% python3 -q
>>> import numpy as np
>>> np.set_printoptions(suppress=True, linewidth=140)
>>> def rnd(a):
...     return np.round(a, 2) + 0
... 
>>> rng = np.random.default_rng(7640)
>>> X = np.eye(7, dtype=int)[rng.permutation(7)]
>>> X
array([[0, 0, 0, 0, 1, 0, 0],
       [0, 0, 0, 0, 0, 0, 1],
       [0, 0, 1, 0, 0, 0, 0],
       [0, 0, 0, 1, 0, 0, 0],
       [1, 0, 0, 0, 0, 0, 0],
       [0, 1, 0, 0, 0, 0, 0],
       [0, 0, 0, 0, 0, 1, 0]])
>>> # a transition matrix
>>> x = np.array([3, 3, 3, 3, 0, 3, 0])
>>> (X * x).sum(axis=1)
array([0, 0, 3, 3, 3, 3, 3])
>>> X @ x
array([0, 0, 3, 3, 3, 3, 3])
>>> out = X + rng.integers(-2, 3, (7, 1)) @ rng.integers(-2, 3, (1, 7))
>>> out
array([[ 0, -1,  2, -1, -1,  1,  2],
       [ 0, -2,  4, -2, -4,  2,  5],
       [ 0,  2, -3,  2,  4, -2, -4],
       [ 0,  1, -2,  2,  2, -1, -2],
       [ 1,  2, -4,  2,  4, -2, -4],
       [ 0, -1,  4, -2, -4,  2,  4],
       [ 0, -1,  2, -1, -2,  2,  2]])
>>> np.abs(out - X).sum(axis=1)
array([ 9, 18, 18,  9, 18, 18,  9])
>>> x = np.array([2, -4, -1, -2, -2, -4, -2])
>>> rnd(np.abs(np.linalg.eigvals(X)))
array([1., 1., 1., 1., 1., 1., 1.])
>>> X.T @ (X @ x)
array([ 2, -4, -1, -2, -2, -4, -2])
>>> 7 - np.linalg.matrix_rank(X - np.eye(7), tol=1e-8)
np.int64(4)
>>> rnd(np.linalg.inv(X))
array([[0., 0., 0., 0., 1., 0., 0.],
       [0., 0., 0., 0., 0., 1., 0.],
       [0., 0., 1., 0., 0., 0., 0.],
       [0., 0., 0., 1., 0., 0., 0.],
       [1., 0., 0., 0., 0., 0., 0.],
       [0., 0., 0., 0., 0., 0., 1.],
       [0., 1., 0., 0., 0., 0., 0.]])
>>> feats = np.load("a.npy")
>>> feats
array([[0.22, 0.28, 0.28, 0.22],
       [0.  , 0.5 , 0.17, 0.33],
       [0.3 , 0.4 , 0.1 , 0.2 ],
       [0.2 , 0.2 , 0.27, 0.33]])
>>> rnd(np.linalg.eigvals(feats).sum().real)
np.float64(1.15)
>>> rnd(np.linalg.det(feats[::-1]))
np.float64(0.0)
>>> rnd(np.linalg.det(2 * feats)), rnd(np.linalg.det(feats))
(np.float64(-0.08), np.float64(0.0))
>>> np.einsum("ii->", feats)
np.float64(1.15)
>>> rnd(np.einsum("ij,ji->", feats, feats))
np.float64(1.05)
>>> np.kron(np.eye(2, dtype=int), feats)
array([[0.22, 0.28, 0.28, 0.22, 0.  , 0.  , 0.  , 0.  ],
       [0.  , 0.5 , 0.17, 0.33, 0.  , 0.  , 0.  , 0.  ],
       [0.3 , 0.4 , 0.1 , 0.2 , 0.  , 0.  , 0.  , 0.  ],
       [0.2 , 0.2 , 0.27, 0.33, 0.  , 0.  , 0.  , 0.  ],
       [0.  , 0.  , 0.  , 0.  , 0.22, 0.28, 0.28, 0.22],
       [0.  , 0.  , 0.  , 0.  , 0.  , 0.5 , 0.17, 0.33],
       [0.  , 0.  , 0.  , 0.  , 0.3 , 0.4 , 0.1 , 0.2 ],
       [0.  , 0.  , 0.  , 0.  , 0.2 , 0.2 , 0.27, 0.33]])
>>> rnd(np.linalg.det(feats.T))
np.float64(0.0)
>>> P = np.triu(np.array([[2, 1, -2, 4], [-3, -1, 0, 5], [3, 1, 4, -4], [1, -2, -3, 0]]), 1) + np.eye(4)
>>> out = P @ feats @ np.linalg.inv(P)
>>> rnd(np.linalg.det(out))
np.float64(0.0)
>>> rnd(P @ feats - feats @ P)
array([[ 0.2 ,  0.28,  1.49,  0.09],
       [ 1.  ,  1.  ,  1.35, -0.17],
       [-0.8 , -1.1 , -0.48, -4.12],
       [ 0.  , -0.2 ,  0.4 , -0.72]])
>>> np.linalg.matrix_rank(out)
np.int64(4)
>>> np.trace(out), np.trace(feats)
(np.float64(1.15), np.float64(1.15))
>>> rnd(np.linalg.matrix_power(feats, 100))
array([[0.15, 0.36, 0.2 , 0.29],
       [0.15, 0.36, 0.2 , 0.29],
       [0.15, 0.36, 0.2 , 0.29],
       [0.15, 0.36, 0.2 , 0.29]])
>>> rnd(np.sort(np.abs(np.linalg.eigvals(feats)))[::-1])
array([1.  , 0.18, 0.18, 0.15])
>>> feats.sum(axis=1)
array([1., 1., 1., 1.])
>>> pr = np.eye(4)[1]
>>> for _ in range(6):
...     pr = pr @ feats
...     print(pr.round(2))
... 
[0.   0.5  0.17 0.33]
[0.12 0.38 0.19 0.31]
[0.14 0.36 0.2  0.29]
[0.15 0.36 0.2  0.29]
[0.15 0.36 0.2  0.29]
[0.15 0.36 0.2  0.29]
>>> idx = rng.permutation(4)
>>> idx
array([3, 0, 1, 2])
>>> out = feats[idx][:, idx]
>>> rnd(np.sort(np.abs(np.linalg.eigvals(out))))
array([0.15, 0.18, 0.18, 1.  ])
>>> out
array([[0.33, 0.2 , 0.2 , 0.27],
       [0.22, 0.22, 0.28, 0.28],
       [0.33, 0.  , 0.5 , 0.17],
       [0.2 , 0.3 , 0.4 , 0.1 ]])
>>> np.diag(out)
array([0.33, 0.22, 0.5 , 0.1 ])
>>> rnd(np.linalg.det(out)), rnd(np.linalg.det(feats[idx]))
(np.float64(0.0), np.float64(0.0))
>>> np.allclose(out, feats)
False
>>> data = np.loadtxt("arr.csv", delimiter=",")
>>> data
array([[-14.,   3.,  -8.,   5.,  -1.,  -5.,   5., -17.,  -9.],
       [ -8.,  -2.,   0.,   1.,  -1.,  -2.,   8.,  -8.,  -5.],
       [ -8.,   8.,  -8.,   8.,   5.,   7., -15., -14.,   5.],
       [-18.,   7.,   2.,  13.,  13.,   6.,  -8.,  -5.,  -5.],
       [  0.,   0.,   0.,   0.,   0.,   0.,   0.,   0.,   0.],
       [ -1.,  -4., -13.,   5.,  -2.,   6.,  -8.,  -5.,   1.],
       [-10.,   8.,  -3.,   5.,   1.,   2.,  -8., -10.,   2.],
       [ -8.,   6.,   2.,   8.,   9.,  -2.,  -4.,   8.,  -9.],
       [-14.,  -3.,  -4.,  -3.,  -1.,  -2.,   7., -16.,  -8.],
       [ -8.,   3.,  -4.,  12.,   5.,   0., -12.,  -7.,  -3.],
       [  0.,   0.,   0.,   0.,   0.,   0.,   0.,   0.,   0.],
       [  0.,  -7.,   8.,  -6.,  -4.,  -6.,  -4., -13.,  -5.],
       [-10.,   9.,   2.,  12.,  14.,   8., -16.,   3.,   0.],
       [-12.,   1.,   5.,   2.,   0.,   3.,   3.,  -9.,   1.],
       [-10.,   1.,   0.,   5.,   4.,   8.,  -4., -13.,   4.],
       [ -8.,  -2.,   0.,   1.,  -1.,  -2.,   8.,  -8.,  -5.],
       [ -1.,   2., -17.,  13.,  -2.,   3., -10.,  -6.,   0.],
       [  4.,   2.,   0.,   4.,   8.,  -1., -12.,  -7.,  -6.],
       [  0.,   0.,   0.,   0.,   0.,   0.,   0.,   0.,   0.],
       [ -4.,   5., -13.,   7.,   4.,   2., -10., -13.,  -1.],
       [  3.,  -3.,   5.,  15.,   3.,  -2., -14.,   6.,  -7.],
       [ -8.,  -2.,   0.,   1.,  -1.,  -2.,   8.,  -8.,  -5.],
       [  3., -12.,  -6.,   2., -10.,   6.,  -6.,  -7.,   8.],
       [ -8.,  10.,   2.,   6.,   5.,  -4., -13., -13.,  -7.],
       [  7.,  -1.,  -4.,  10.,   2.,   0., -12.,   0.,  -5.],
       [ -8.,  -2.,   0.,   1.,  -1.,  -2.,   8.,  -8.,  -5.],
       [  6.,  -8.,   2.,   0.,  -4.,   5.,  -5.,  -6.,  10.],
       [ -6.,   6.,  -3.,  11.,  13.,   3., -11.,   4.,  -6.],
       [ -6.,  -1.,  -4.,  -4.,   0.,   0.,  -1.,  -8.,  -3.],
       [-14.,  -3.,  -4.,  -3.,  -1.,  -2.,   7., -16.,  -8.]])
>>> C2 = np.cov(data, rowvar=False)
>>> C2.shape
(9, 9)
>>> np.argwhere(np.triu(np.abs(np.corrcoef(data.T)) > 0.8, 1))
array([], shape=(0, 2), dtype=int64)
>>> rnd(np.corrcoef(data[:, 7], data[:, 4])[0, 1])
np.float64(0.39)
>>> np.median(data, axis=0)
array([-8. ,  0. ,  0. ,  4.5,  0. ,  0. , -4.5, -7.5, -4. ])
>>> rnd(np.polyfit(data[:, 7], data[:, 4], 1))
array([0.31, 3.93])
>>> P = data @ np.linalg.solve(data.T @ data, data.T)
>>> rnd(np.diag(P))
array([0.33, 0.13, 0.29, 0.32, 0.  , 0.39, 0.31, 0.27, 0.26, 0.49, 0.  , 0.52, 0.33, 0.28, 0.34, 0.13, 0.41, 0.5 , 0.  , 0.33, 0.53, 0.13,
       0.46, 0.49, 0.41, 0.13, 0.45, 0.29, 0.24, 0.26])
>>> rnd(P @ data[:, 5])
array([-5., -2.,  7.,  6.,  0.,  6.,  2., -2., -2.,  0.,  0., -6.,  8.,  3.,  8., -2.,  3., -1.,  0.,  2., -2., -2.,  6., -4.,  0., -2.,
        5.,  3.,  0., -2.])
>>> rnd(np.linalg.eigvalsh(P))
array([0., 0., 0., 0., 0., 0., 0., 0., 0., 0., 0., 0., 0., 0., 0., 0., 0., 0., 0., 0., 0., 1., 1., 1., 1., 1., 1., 1., 1., 1.])
>>> np.linalg.matrix_rank(np.eye(30) - P)
np.int64(21)
>>> x = np.array([-1, -5, 6, 3, -3, -1, 8, -4, 9])
>>> target = data @ x
>>> target
array([   1.,   77.,  -97., -100.,    0.,  -77.,  -44., -156.,   49., -105.,    0.,   58., -177.,  109.,   56.,   77., -125., -147.,    0.,
       -129., -119.,   77.,  103., -138., -143.,   77.,  127., -209.,  -28.,   49.])
>>> target = target + 0.1 * rng.normal(size=30)
>>> rnd(target)
array([   0.97,   76.84,  -96.97, -100.03,    0.12,  -76.9 ,  -43.89, -156.  ,   49.  , -104.94,    0.12,   58.25, -176.99,  109.  ,
         55.85,   76.92, -125.16, -147.  ,   -0.03, -128.96, -118.81,   77.  ,  102.97, -137.93, -143.14,   76.87,  127.04, -208.92,
        -28.01,   49.01])
>>> beta, *_ = np.linalg.lstsq(data, target)
>>> rnd(data.T @ (target - data @ beta))
array([0., 0., 0., 0., 0., 0., 0., 0., 0.])
>>> idx = data[:, 0] > np.median(data[:, 0])
>>> f = data[idx].mean(axis=0) - data[~idx].mean(axis=0)
>>> rnd((((data - data.mean(axis=0)) @ f > 0) == idx).mean())
np.float64(0.97)
>>> np.argsort(-np.abs(f).round(6), kind="stable")
array([0, 6, 7, 1, 8, 4, 2, 3, 5])
>>> ((data - data.mean(axis=0)) @ f > 0).astype(int)
array([0, 0, 0, 0, 1, 1, 0, 0, 0, 0, 1, 1, 0, 0, 0, 0, 1, 1, 1, 1, 1, 0, 1, 0, 1, 0, 1, 1, 0, 0])
>>> O, R = np.linalg.qr(data)
>>> rnd(np.abs(np.diag(R)))
array([45.57, 25.41, 31.26, 29.97, 14.09, 18.38, 24.36, 21.6 ,  6.46])
>>> O.shape, R.shape
((30, 9), (9, 9))
>>> rnd(O.T @ O)
array([[1., 0., 0., 0., 0., 0., 0., 0., 0.],
       [0., 1., 0., 0., 0., 0., 0., 0., 0.],
       [0., 0., 1., 0., 0., 0., 0., 0., 0.],
       [0., 0., 0., 1., 0., 0., 0., 0., 0.],
       [0., 0., 0., 0., 1., 0., 0., 0., 0.],
       [0., 0., 0., 0., 0., 1., 0., 0., 0.],
       [0., 0., 0., 0., 0., 0., 1., 0., 0.],
       [0., 0., 0., 0., 0., 0., 0., 1., 0.],
       [0., 0., 0., 0., 0., 0., 0., 0., 1.]])
>>> F = np.load("w.npy")
>>> F
array([[ 0., -1.,  0., -1.,  0.,  0.,  0.,  0.],
       [-1.,  0.,  0., -1.,  0.,  0.,  0.,  0.],
       [ 0.,  0.,  0.,  0., -1., -1., -1., -1.],
       [-1., -1.,  0.,  0.,  0.,  0.,  0.,  0.],
       [ 0.,  0., -1.,  0.,  0., -1., -1., -1.],
       [ 0.,  0., -1.,  0., -1.,  0., -1., -1.],
       [ 0.,  0., -1.,  0., -1., -1.,  0., -1.],
       [ 0.,  0., -1.,  0., -1., -1., -1.,  0.]])
>>> idx = rng.permutation(8)
>>> idx
array([2, 0, 5, 3, 6, 4, 7, 1])
>>> out = F[idx][:, idx]
>>> rnd(np.sort(np.abs(np.linalg.eigvals(out))))
array([1., 1., 1., 1., 1., 1., 2., 4.])
>>> np.allclose(out, F)
False
>>> rnd(np.linalg.det(out)), rnd(np.linalg.det(F[idx]))
(np.float64(8.0), np.float64(8.0))
>>> np.trace(out)
np.float64(0.0)
>>> out
array([[ 0.,  0., -1.,  0., -1., -1., -1.,  0.],
       [ 0.,  0.,  0., -1.,  0.,  0.,  0., -1.],
       [-1.,  0.,  0.,  0., -1., -1., -1.,  0.],
       [ 0., -1.,  0.,  0.,  0.,  0.,  0., -1.],
       [-1.,  0., -1.,  0.,  0., -1., -1.,  0.],
       [-1.,  0., -1.,  0., -1.,  0., -1.,  0.],
       [-1.,  0., -1.,  0., -1., -1.,  0.,  0.],
       [ 0., -1.,  0., -1.,  0.,  0.,  0.,  0.]])
>>> f = np.array([5, -3])
>>> np.correlate(F[3], F[2], "full")
array([1., 2., 2., 2., 1., 0., 0., 0., 0., 0., 0., 0., 0., 0., 0.])
>>> np.convolve(F[3], f)
array([-5., -2.,  3.,  0.,  0.,  0.,  0.,  0.,  0.])
>>> w, V = np.linalg.eigh(F)
>>> x = np.array([0, -2, -2, 0, 1, -2, 0, -1])
>>> x @ F @ x
np.float64(-6.0)
>>> rnd(x @ F @ x / (x @ x)), rnd(w[0]), rnd(w[-1])
(np.float64(-0.43), np.float64(-4.0), np.float64(1.0))
>>> rnd(np.linalg.eigvalsh(F[1:, 1:]))
array([-4., -1.,  1.,  1.,  1.,  1.,  1.])
>>> rnd(V * np.maximum(w, 0) @ V.T)
array([[ 0.67, -0.33,  0.  , -0.33,  0.  ,  0.  ,  0.  ,  0.  ],
       [-0.33,  0.67,  0.  , -0.33,  0.  ,  0.  ,  0.  ,  0.  ],
       [ 0.  ,  0.  ,  0.8 ,  0.  , -0.2 , -0.2 , -0.2 , -0.2 ],
       [-0.33, -0.33,  0.  ,  0.67,  0.  ,  0.  ,  0.  ,  0.  ],
       [ 0.  ,  0.  , -0.2 ,  0.  ,  0.8 , -0.2 , -0.2 , -0.2 ],
       [ 0.  ,  0.  , -0.2 ,  0.  , -0.2 ,  0.8 , -0.2 , -0.2 ],
       [ 0.  ,  0.  , -0.2 ,  0.  , -0.2 , -0.2 ,  0.8 , -0.2 ],
       [ 0.  ,  0.  , -0.2 ,  0.  , -0.2 , -0.2 , -0.2 ,  0.8 ]])
>>> out = np.array([[3], [-2], [0], [0], [3], [2], [-1]])
>>> cent = np.array([[0, 2, 1]])
>>> m1 = out @ cent + 0.1 * rng.normal(size=(7, 3))
>>> rnd(m1)
array([[-0.2 ,  6.09,  3.2 ],
       [-0.04, -4.  , -2.08],
       [-0.13,  0.05, -0.06],
       [-0.11, -0.08, -0.07],
       [-0.07,  5.91,  3.08],
       [ 0.05,  4.13,  2.13],
       [-0.12, -2.01, -0.96]])
>>> d = np.linalg.norm(data[:, None] - data[None], axis=-1)
>>> d.shape
(30, 30)
>>> d[11].round(6).argsort(kind="stable")[:4]
array([11, 28,  1, 15])
>>> np.flatnonzero(d[11] < d.mean() / 2)
array([11])
>>> d.mean(axis=1).argmax()
np.int64(12)
>>> x = np.array([-1, 2, 3])
>>> target = m1 @ x
>>> rnd(target)
array([ 21.98, -14.2 ,   0.05,  -0.25,  21.13,  14.62,  -6.78])
>>> try:
...     np.linalg.solve(m1, target)
... except np.linalg.LinAlgError as e:
...     print(repr(e))
... 
LinAlgError('Last 2 dimensions of the array must be square')
>>> target = target + 0.05 * rng.normal(size=7)
>>> rnd(target)
array([ 21.96, -14.17,   0.16,  -0.31,  21.13,  14.63,  -6.78])
>>> beta, *_ = np.linalg.lstsq(m1, target)
>>> rnd(m1.T @ (target - m1 @ beta))
array([0., 0., 0.])
>>> A = np.load("out16.npy")
>>> A
array([[ 0.76,  0.68,  0.16,  0.16, -0.24],
       [-2.09, -1.87, -0.44, -0.44,  0.66],
       [-1.52, -1.36, -0.32, -0.32,  0.48],
       [-0.95, -0.85, -0.2 , -0.2 ,  0.3 ],
       [-2.09, -1.87, -0.44, -0.44,  0.66],
       [ 3.99,  3.57,  0.84,  0.84, -1.26],
       [-3.04, -2.72, -0.64, -0.64,  0.96],
       [ 1.52,  1.36,  0.32,  0.32, -0.48]])
>>> # rank 1
>>> w1 = np.array([[9, 1, 6, 2, 4, 3],
...     [0, 1, 6, 3, 9, 2],
...     [7, 4, 5, 4, 6, 0],
...     [0, 7, 4, 2, 1, 6],
...     [1, 5, 4, 9, 6, 2]])
>>> beta = np.array([-1, 1, 0, 3, 3, -3])
>>> act = np.maximum(A @ w1 + beta, 0)
>>> np.linalg.matrix_rank(act)
np.int64(3)
>>> cent = np.array([[0, 0], [2, 1], [-1, -1], [0, -1], [0, 1], [-2, 0]])
>>> (act @ cent).round(6).argmax(axis=1)
array([1, 0, 0, 0, 0, 1, 0, 1])
>>> Uu, sigma, Vh = np.linalg.svd(A)
>>> rnd(sigma)
array([8.92, 0.  , 0.  , 0.  , 0.  ])
>>> np.argmax(sigma[:-1] / (sigma[1:] + 1e-6)) + 1
np.int64(1)
>>> out = Uu[:, :1] @ np.diag(sigma[:1]) @ Vh[:1]
>>> rnd(np.linalg.norm(A - out) / np.linalg.norm(A))
np.float64(0.0)
>>> np.linalg.matrix_rank(A, rtol=0.05)
np.int64(1)
>>> rnd(np.linalg.norm(A - out, 2)), rnd(sigma[1])
(np.float64(0.0), np.float64(0.0))
>>> rnd(np.abs(A - out).max())
np.float64(0.0)
>>> out = A / np.linalg.norm(A, axis=1, keepdims=True)
>>> C2 = out @ out.T
>>> np.argwhere(np.triu(np.abs(C2) > 0.95, 1))
array([[0, 1],
       [0, 2],
       [0, 3],
       [0, 4],
       [0, 5],
       [0, 6],
       [0, 7],
       [1, 2],
       [1, 3],
       [1, 4],
       [1, 5],
       [1, 6],
       [1, 7],
       [2, 3],
       [2, 4],
       [2, 5],
       [2, 6],
       [2, 7],
       [3, 4],
       [3, 5],
       [3, 6],
       [3, 7],
       [4, 5],
       [4, 6],
       [4, 7],
       [5, 6],
       [5, 7],
       [6, 7]])
>>> np.degrees(np.arccos(np.clip(C2[5, 3], -1, 1)))
np.float64(180.0)
>>> (C2 - 2 * np.eye(8)).round(6).argmax(axis=1)
array([5, 2, 1, 1, 1, 0, 1, 0])
>>> C2
array([[ 1., -1., -1., -1., -1.,  1., -1.,  1.],
       [-1.,  1.,  1.,  1.,  1., -1.,  1., -1.],
       [-1.,  1.,  1.,  1.,  1., -1.,  1., -1.],
       [-1.,  1.,  1.,  1.,  1., -1.,  1., -1.],
       [-1.,  1.,  1.,  1.,  1., -1.,  1., -1.],
       [ 1., -1., -1., -1., -1.,  1., -1.,  1.],
       [-1.,  1.,  1.,  1.,  1., -1.,  1., -1.],
       [ 1., -1., -1., -1., -1.,  1., -1.,  1.]])
